$ python3 -q
>>> import numpy as np
>>> import numpy.linalg as la
>>> np.set_printoptions(suppress=True, linewidth=160)
>>> mat = np.load("block7.npy")
>>> mat.round(2)
array([[1.  , 0.  , 0.  , 0.  ],
       [0.25, 0.5 , 0.  , 0.25],
       [0.  , 0.  , 1.  , 0.  ],
       [0.33, 0.33, 0.  , 0.33]])
>>> # row-stochastic, so 1 is an eigenvalue
>>> (la.matrix_power((mat != 0) + (mat.T != 0) + np.eye(4), 4) > 0).astype(int)
array([[1, 1, 0, 1],
       [1, 1, 0, 1],
       [0, 0, 1, 0],
       [1, 1, 0, 1]])
>>> np.round(np.sort(la.eigvals(mat).real), 2)
array([0.12, 0.72, 1.  , 1.  ])
>>> np.round(np.sort(np.abs(la.eigvals(mat)))[::-1], 2)
array([1.  , 1.  , 0.72, 0.12])
>>> np.round(la.matrix_power(mat, 2), 2)
array([[1.  , 0.  , 0.  , 0.  ],
       [0.46, 0.33, 0.  , 0.21],
       [0.  , 0.  , 1.  , 0.  ],
       [0.53, 0.28, 0.  , 0.19]])
>>> mat.sum(axis=1)
array([1., 1., 1., 1.])
>>> p = np.eye(4)[3]
>>> for _ in range(3):
...     p = p @ mat
...     print(p.round(2))
... 
[0.33 0.33 0.   0.33]
[0.53 0.28 0.   0.19]
[0.66 0.2  0.   0.13]
>>> P = np.triu(np.array([[1, -2, 3, 0], [0, 1, -2, 4], [0, 5, 4, -3], [-4, 1, -5, -1]]), 1) + np.eye(4)
>>> M2 = P @ mat @ la.inv(P)
>>> M2.round(2)
array([[ 0.5 ,  0.  ,  1.5 ,  4.  ],
       [ 1.58,  5.  ,  3.25, -8.67],
       [-1.  , -3.  , -2.  ,  5.  ],
       [ 0.33,  1.  ,  1.  , -0.67]])
>>> round(la.det(M2), 2)
np.float64(0.08)
>>> E = np.load("dump.npy")
>>> E
array([[ 2.,  0.,  0.,  0.],
       [ 0., 11.,  0.,  0.],
       [ 0.,  0.,  2.,  0.],
       [ 0.,  0.,  0.,  2.]])
>>> # column 1 is much longer than the rest
>>> x0 = np.array([-4, 0, 9, 0])
>>> target = E @ x0
>>> target
array([-8.,  0., 18.,  0.])
>>> np.round(la.solve(E, target), 2)
array([-4.,  0.,  9.,  0.])
>>> np.round(la.solve(E, 3 * target), 2)
array([-12.,   0.,  27.,   0.])
>>> np.round(la.solve(E, target + E[:, 1]), 2)
array([-4.,  1.,  9.,  0.])
>>> np.round(la.solve(E, E[:, 2]), 2)
array([0., 0., 1., 0.])
>>> M2 = la.invert(E)
Traceback (most recent call last):
  File "<python-input-27>", line 1, in <module>
    M2 = la.invert(E)
         ^^^^^^^^^
AttributeError: module 'numpy.linalg' has no attribute 'invert'
>>> M2 = la.inv(E)
>>> round(la.cond(E), 2)
np.float64(5.5)
>>> np.round(la.det(E) * M2, 2)
array([[44.,  0.,  0.,  0.],
       [ 0.,  8.,  0.,  0.],
       [ 0.,  0., 44.,  0.],
       [ 0.,  0.,  0., 44.]])
>>> (np.abs(M2) > 1e-9).astype(int)
array([[1, 0, 0, 0],
       [0, 1, 0, 0],
       [0, 0, 1, 0],
       [0, 0, 0, 1]])
>>> E @ M2
array([[1., 0., 0., 0.],
       [0., 1., 0., 0.],
       [0., 0., 1., 0.],
       [0., 0., 0., 1.]])
>>> round(la.slogdet(E)[0], 2)
np.float64(1.0)
>>> np.round(la.det(E) * la.det(M2), 2)
np.float64(1.0)
>>> M2.round(2)
array([[0.5 , 0.  , 0.  , 0.  ],
       [0.  , 0.09, 0.  , 0.  ],
       [0.  , 0.  , 0.5 , 0.  ],
       [0.  , 0.  , 0.  , 0.5 ]])
